$ python3 -q
>>> import numpy as np
>>> np.set_printoptions(precision=2, suppress=True, linewidth=140)
>>> def rd(a):
...     return np.round(a, 2) + 0
... 
>>> data = np.loadtxt("case3.csv", delimiter=",")
>>> data
array([[-15. ,   5. ,  -7. ],
       [  1.3,   0.4,   1.8],
       [  1.1,  -0.5,  -0.7],
       [  1.4,  -0.3,   0.6],
       [ -0.5,   0.7,  -0.4],
       [ -0.5,  -0.2,  -0.6],
       [  0.1,   1.5,   0.5],
       [ -0.9,   0.2,   1.2],
       [ -0.3,   0.3,   0.6],
       [  0.1,  -0.4,   2. ],
       [ -1.3,   0.2,   0.5],
       [ -0.2,  -0.3,  -0.9],
       [  0.5,   0.3,   0.6],
       [  0.1,  -1.4,   0.2],
       [ -1.1,   0.5,   0.4],
       [  2.1,  -0.7,   1.2],
       [  1. ,   0. ,  -0.6],
       [ -0.7,   2.1,   0.3],
       [  0.5,   1.3,  -0.3],
       [ -0.7,  -0.5,  -2.8]])
>>> # row 0 is much longer than the rest
>>> dist = np.linalg.norm(data[:, None] - data[None], axis=-1)
>>> dist[3].round(6).argsort(kind="stable")[:4]
array([ 3, 15, 12, 16])
>>> np.linalg.matrix_rank(dist ** 2)
np.int64(5)
>>> rd(dist[:5, :5])
array([[ 0.  , 19.09, 18.14, 18.84, 16.5 ],
       [19.09,  0.  ,  2.66,  1.39,  2.86],
       [18.14,  2.66,  0.  ,  1.35,  2.02],
       [18.84,  1.39,  1.35,  0.  ,  2.37],
       [16.5 ,  2.86,  2.02,  2.37,  0.  ]])
>>> K = np.load("x.npy")
>>> K
array([[-9,  3, -9,  5],
       [ 0, -1,  4, -2],
       [ 0,  0,  5,  3],
       [ 0,  0,  0,  8]])
>>> np.prod(np.diag(K)), rd(np.linalg.det(K))
(np.int64(360), np.float64(360.0))
>>> rd(np.sort(np.linalg.eigvals(K)))
array([-9., -1.,  5.,  8.])
>>> x = np.array([1, 0, -1, 0])
>>> K @ np.eye(4)[0]
array([-9.,  0.,  0.,  0.])
>>> K @ x
array([ 0, -4, -5,  0])
>>> K * x
array([[-9,  0,  9,  0],
       [ 0,  0, -4,  0],
       [ 0,  0, -5,  0],
       [ 0,  0,  0,  0]])
